$ python -q
>>> import numpy as np
>>> np.set_printoptions(suppress=True, linewidth=120)
>>> F = np.load("out1.npy")
>>> F
array([[ 3, -2,  1,  3,  0],
       [-3, -2,  1,  2, -2],
       [-2, -6,  3, -3, -1],
       [ 2,  2, -1,  2,  2],
       [ 3, -4,  2, -1, -3]])
>>> round(np.linalg.norm(F) ** 2 / np.linalg.norm(F, 2) ** 2, 3)
np.float64(1.64)
>>> np.round(np.linalg.norm(F, axis=0), 3)
array([5.916, 8.   , 4.   , 5.196, 4.243])
>>> print(round(np.linalg.norm(F[2], 1), 3), round(float(np.linalg.norm(F[2], np.inf)), 3))
15.0 6.0
>>> np.allclose(F, F.T)
False
>>> assert F == F.T
Traceback (most recent call last):
  File "<python-input-8>", line 1, in <module>
    assert F == F.T
           ^^^^^^^^
ValueError: The truth value of an array with more than one element is ambiguous. Use a.any() or a.all()
>>> round(np.linalg.det(F), 3)
np.float64(0.0)
>>> np.round(np.sort(np.abs(np.linalg.eigvals(F))), 3) + 0
array([0.   , 1.665, 3.913, 4.453, 5.204])
>>> M2 = np.array([[0, -1], [0, 1], [-1, 0], [-1, 0], [1, -2], [-2, 2], [0, 0]])
>>> W2 = np.array([[-1, 0, 0, -1, 2, 2], [0, 2, -1, -1, -2, 1]])
>>> A = M2 @ W2
>>> A
array([[ 0, -2,  1,  1,  2, -1],
       [ 0,  2, -1, -1, -2,  1],
       [ 1,  0,  0,  1, -2, -2],
       [ 1,  0,  0,  1, -2, -2],
       [-1, -4,  2,  1,  6,  0],
       [ 2,  4, -2,  0, -8, -2],
       [ 0,  0,  0,  0,  0,  0]])
>>> th = np.radians(135)
>>> r_ = np.eye(6)
>>> r_[3, 3] = r_[4, 4] = np.cos(th)
>>> r_[3, 4], r_[4, 3] = -np.sin(th), np.sin(th)
>>> r_.round(3)
array([[ 1.   ,  0.   ,  0.   ,  0.   ,  0.   ,  0.   ],
       [ 0.   ,  1.   ,  0.   ,  0.   ,  0.   ,  0.   ],
       [ 0.   ,  0.   ,  1.   ,  0.   ,  0.   ,  0.   ],
       [ 0.   ,  0.   ,  0.   , -0.707, -0.707,  0.   ],
       [ 0.   ,  0.   ,  0.   ,  0.707, -0.707,  0.   ],
       [ 0.   ,  0.   ,  0.   ,  0.   ,  0.   ,  1.   ]])
>>> M2 = A @ r_.T
>>> np.allclose(A @ A.T, M2 @ M2.T)
True
>>> np.round(np.linalg.svd(A, compute_uv=False), 3) + 0, np.round(np.linalg.svd(M2, compute_uv=False), 3) + 0
(array([13.047,  4.666,  0.   ,  0.   ,  0.   ,  0.   ]), array([13.047,  4.666,  0.   ,  0.   ,  0.   ,  0.   ]))
>>> try:
...     np.linalg.inv(A)
... except np.linalg.LinAlgError as e:
...     print(repr(e))
... 
LinAlgError('Last 2 dimensions of the array must be square')
>>> np.round(A @ np.linalg.pinv(A) @ A, 3) + 0
array([[ 0., -2.,  1.,  1.,  2., -1.],
       [ 0.,  2., -1., -1., -2.,  1.],
       [ 1.,  0.,  0.,  1., -2., -2.],
       [ 1.,  0.,  0.,  1., -2., -2.],
       [-1., -4.,  2.,  1.,  6.,  0.],
       [ 2.,  4., -2.,  0., -8., -2.],
       [ 0.,  0.,  0.,  0.,  0.,  0.]])
>>> round(float(np.trace(np.linalg.pinv(A) @ A)), 3)
2.0
>>> np.argsort(-np.linalg.norm(A, axis=0).round(6), kind="stable")[:3]
array([4, 1, 5])
>>> np.linalg.cond(A) > 100
np.True_
>>> np.linalg.matrix_rank(A, rtol=0.1)
np.int64(2)
>>> rank = np.linalg.matrix_rank(A)
>>> rank
np.int64(2)
>>> ns = np.linalg.svd(A)[2][rank:].T
>>> [int(np.linalg.matrix_rank(np.delete(A, i, axis=0))) for i in range(7)]
[2, 2, 2, 2, 2, 2, 2]
>>> M = np.load("a.npy")
>>> M.round(3)
array([[-0.312,  0.918,  0.245],
       [-0.374,  0.119, -0.92 ],
       [-0.873, -0.379,  0.307]])
>>> x = np.array([1, 2, -1])
>>> print(3 - np.linalg.matrix_rank(M - np.eye(3), tol=1e-8))
1
>>> np.round(np.sort(np.abs(np.degrees(np.angle(np.linalg.eigvals(M))))), 3)
array([  0.  , 116.32, 116.32])
>>> print(np.round(M.T @ (M @ x), 3))
[ 1.  2. -1.]
>>> np.round(np.linalg.inv(M), 3)
array([[-0.312, -0.374, -0.873],
       [ 0.918,  0.119, -0.379],
       [ 0.245, -0.92 ,  0.307]])
>>> t3 = np.stack([F, -1 * F, F[::-1]])
>>> np.round(np.linalg.det(t3), 3) + 0
array([0., 0., 0.])
>>> t3.shape
(3, 5, 5)
>>> x = np.array([7, 2, -6])
>>> target = M @ x
>>> c, lr = np.zeros(3), 1 / np.linalg.norm(M, 2) ** 2
>>> for i in range(10):
...     c -= lr * M.T @ (M @ c - target)
...     if i % 2 == 0: print(i, round(np.linalg.norm(M @ c - target), 3))
... 
0 0.0
2 0.0
4 0.0
6 0.0
8 0.0
>>> round(float(np.linalg.cond(M)), 3)
1.0
>>> c
array([ 7.,  2., -6.])
>>> W0 = np.array([[1.3, -1.0, 1.0, 0.0, -3.0, -1.0],
...     [3.0, -1.7, -2.0, 2.0, 0.0, 3.0],
...     [3.0, 1.0, 2.3, -1.0, -2.0, 2.0],
...     [1.0, 0.0, -1.0, 2.3, 3.0, -3.0],
...     [3.0, -3.0, 3.0, 0.0, 2.3, 0.0],
...     [1.0, -1.0, 1.0, 0.0, -3.0, -0.7]])
>>> np.linalg.matrix_rank(W0, rtol=0.1)
np.int64(5)
>>> np.argsort(-np.linalg.norm(W0, axis=0).round(6), kind="stable")[:3]
array([4, 0, 5])
>>> np.linalg.cond(W0) > 100
np.False_
>>> U, sigma, VT = np.linalg.svd(W0)
>>> np.argmax(sigma[:-1] / (sigma[1:] + 1e-6)) + 1
np.int64(5)
>>> sigma.round(3)
array([7.183, 6.369, 4.875, 3.84 , 2.501, 0.123])
>>> M2 = U[:, :5] @ np.diag(sigma[:5]) @ VT[:5]
>>> np.linalg.matrix_rank(W0, rtol=0.05)
np.int64(5)
>>> round(np.linalg.norm(W0 - M2) / np.linalg.norm(W0), 3)
np.float64(0.011)
>>> np.linalg.matrix_rank(M2)
np.int64(5)
>>> round(float(np.linalg.norm(W0 - M2, 2)), 3), round(sigma[5], 3)
(0.123, np.float64(0.123))
>>> (W0 - W0.T) / 2
array([[ 0. , -2. , -1. , -0.5, -3. , -1. ],
       [ 2. ,  0. , -1.5,  1. ,  1.5,  2. ],
       [ 1. ,  1.5,  0. ,  0. , -2.5,  0.5],
       [ 0.5, -1. ,  0. ,  0. ,  1.5, -1.5],
       [ 3. , -1.5,  2.5, -1.5,  0. ,  1.5],
       [ 1. , -2. , -0.5,  1.5, -1.5,  0. ]])
>>> round(np.linalg.det(W0), 3)
np.float64(264.088)
>>> np.allclose(W0, W0.T)
False
>>> (W0 + W0.T) / 2
array([[ 1.3,  1. ,  2. ,  0.5,  0. ,  0. ],
       [ 1. , -1.7, -0.5,  1. , -1.5,  1. ],
       [ 2. , -0.5,  2.3, -1. ,  0.5,  1.5],
       [ 0.5,  1. , -1. ,  2.3,  1.5, -1.5],
       [ 0. , -1.5,  0.5,  1.5,  2.3, -1.5],
       [ 0. ,  1. ,  1.5, -1.5, -1.5, -0.7]])
>>> W0.inv()
Traceback (most recent call last):
  File "<python-input-65>", line 1, in <module>
    W0.inv()
    ^^^^^^
AttributeError: 'numpy.ndarray' object has no attribute 'inv'
>>> np.allclose(W0 @ W0.T, W0.T @ W0)
False
>>> cov = W0.T @ W0
>>> np.round(np.diag(cov), 3)
array([30.69, 14.89, 21.29, 10.29, 36.29, 23.49])
>>> print(np.round(np.linalg.eigvalsh(cov)[::-1], 3))
[51.599 40.563 23.768 14.742  6.254  0.015]
>>> np.allclose(cov, cov.T)
True
>>> m1 = np.load("w.npy")
>>> m1
array([[  3.924, -14.302,  -7.587,  -3.307,  24.257],
       [ -1.779,  -1.172,   4.295, -13.173,  -3.147],
       [  6.856,  -3.03 ,  -5.003, -10.733,   1.434],
       [-13.804,  14.034,  27.227,  -3.864, -14.311],
       [ -3.765,   3.548,   4.543,  12.036,  13.247],
       [ 27.292,  -1.772, -28.046,   8.921,  35.347],
       [ 14.476,  -7.112,  -9.934,  -1.581,  24.371],
       [  7.648,  -0.635,   3.921, -16.292, -14.887],
       [  7.743,  10.067,  -9.374,  -5.731,  -2.571],
       [  3.352,  -9.651,   9.024,   5.176,  -2.565],
       [-12.549,  29.103,  -6.643,  -1.918,   3.146],
       [ -7.085,  -9.308,  16.417,  10.185,  -9.959],
       [ -0.237,   1.696, -18.069,   9.265,   9.062],
       [ -6.184,  -2.281,  11.788,  -5.295,  -1.216],
       [-11.664,  -0.429,  18.877,  -2.815,   0.863],
       [ 10.249,  -0.154,  -7.413,   4.461,   5.45 ],
       [  0.756,   2.04 ,   0.861,  -0.177,   2.709],
       [-13.226, -10.646,  21.155,  17.292, -10.799],
       [  8.812,   1.627, -21.812, -11.079,   0.004],
       [-16.37 , -21.375,  28.353, -12.914, -12.111],
       [-14.894,  19.762,   9.74 ,   5.732,  -5.737],
       [ -0.435,  22.801,  -6.364,  -2.824,  -3.091],
       [ 14.462,  12.347, -25.872,  -7.705,  17.81 ],
       [  7.479, -19.847,   8.036,  -9.459,  -0.862],
       [  6.655,  12.275,   3.746,   3.828,  -4.771],
       [-25.318,  16.886,  32.596,  -4.55 , -27.966],
       [  2.178, -25.724,   7.048,  -5.352,  15.066],
       [ -4.028,  15.747,   4.557,  10.923,  20.505]])
>>> d = np.linalg.norm(m1[:, None] - m1[None], axis=-1)
>>> d[:5, :5].round(3)
array([[ 0.   , 34.56 , 26.802, 61.782, 29.69 ],
       [34.56 ,  0.   , 13.835, 33.362, 30.505],
       [26.802, 13.835,  0.   , 45.298, 30.086],
       [61.782, 33.362, 45.298,  0.   , 41.684],
       [29.69 , 30.505, 30.086, 41.684,  0.   ]])
>>> np.unravel_index(d.round(6).argmax(), d.shape)
(np.int64(5), np.int64(25))
>>> print(np.flatnonzero(d[6] < d.mean() / 2))
[0 6]
>>> np.linalg.matrix_rank(d ** 2)
np.int64(7)
>>> d[6].round(6).argsort(kind="stable")[:4]
array([ 6,  0, 15,  2])
>>> A.reshape(-1, 2)
array([[ 0, -2],
       [ 1,  1],
       [ 2, -1],
       [ 0,  2],
       [-1, -1],
       [-2,  1],
       [ 1,  0],
       [ 0,  1],
       [-2, -2],
       [ 1,  0],
       [ 0,  1],
       [-2, -2],
       [-1, -4],
       [ 2,  1],
       [ 6,  0],
       [ 2,  4],
       [-2,  0],
       [-8, -2],
       [ 0,  0],
       [ 0,  0],
       [ 0,  0]])
>>> A.ravel(order="F")
array([ 0,  0,  1,  1, -1,  2,  0, -2,  2,  0,  0, -4,  4,  0,  1, -1,  0,  0,  2, -2,  0,  1, -1,  1,  1,  1,  0,  0,
        2, -2, -2, -2,  6, -8,  0, -1,  1, -2, -2,  0, -2,  0])
>>> t3 = A.reshape(7, 2, -1)
>>> t3.shape
(7, 2, 3)
>>> t3[:, 0]
array([[ 0, -2,  1],
       [ 0,  2, -1],
       [ 1,  0,  0],
       [ 1,  0,  0],
       [-1, -4,  2],
       [ 2,  4, -2],
       [ 0,  0,  0]])
>>> J = np.array([[0, 2, 0], [0, 0, -2], [0, 0, 0]])
>>> U, sigma, VT = np.linalg.svd(J)
>>> sigma
array([2., 2., 0.])
>>> M2 = U[:, :2] @ np.diag(sigma[:2]) @ VT[:2]
>>> np.linalg.matrix_rank(M2)
np.int64(2)
>>> np.round(np.linalg.norm(J, 2) / np.linalg.norm(J), 3)
np.float64(0.707)
>>> np.argsort(-np.linalg.norm(J, axis=0).round(6), kind="stable")[:3]
array([1, 2, 0])
>>> print([round(float(x), 3) for x in np.linalg.svd(J, compute_uv=False)[:3]])
[2.0, 2.0, 0.0]
>>> M2 = np.array([[1, 1], [1, -1]])
>>> rng = np.random.default_rng(38652)
>>> data = np.kron(M2, np.kron(M2, M2))[rng.permutation(8)][:2]
>>> data
array([[ 1,  1, -1, -1, -1, -1,  1,  1],
       [ 1, -1, -1,  1, -1,  1,  1, -1]])
>>> data.ravel(order="F")
array([ 1,  1,  1, -1, -1, -1, -1,  1, -1, -1, -1,  1,  1,  1,  1, -1])
>>> data.reshape(2, -1)
array([[ 1,  1, -1, -1, -1, -1,  1,  1],
       [ 1, -1, -1,  1, -1,  1,  1, -1]])
>>> t3 = data.reshape(2, 2, -1)
>>> t3.sum(axis=1)
array([[0, 0, 0, 0],
       [0, 0, 0, 0]])
>>> print(np.swapaxes(t3, 1, 2)[0])
[[ 1 -1]
 [ 1 -1]
 [-1  1]
 [-1  1]]
>>> t3.shape
(2, 2, 4)
>>> print(t3[:, 0])
[[ 1  1 -1 -1]
 [ 1 -1 -1  1]]
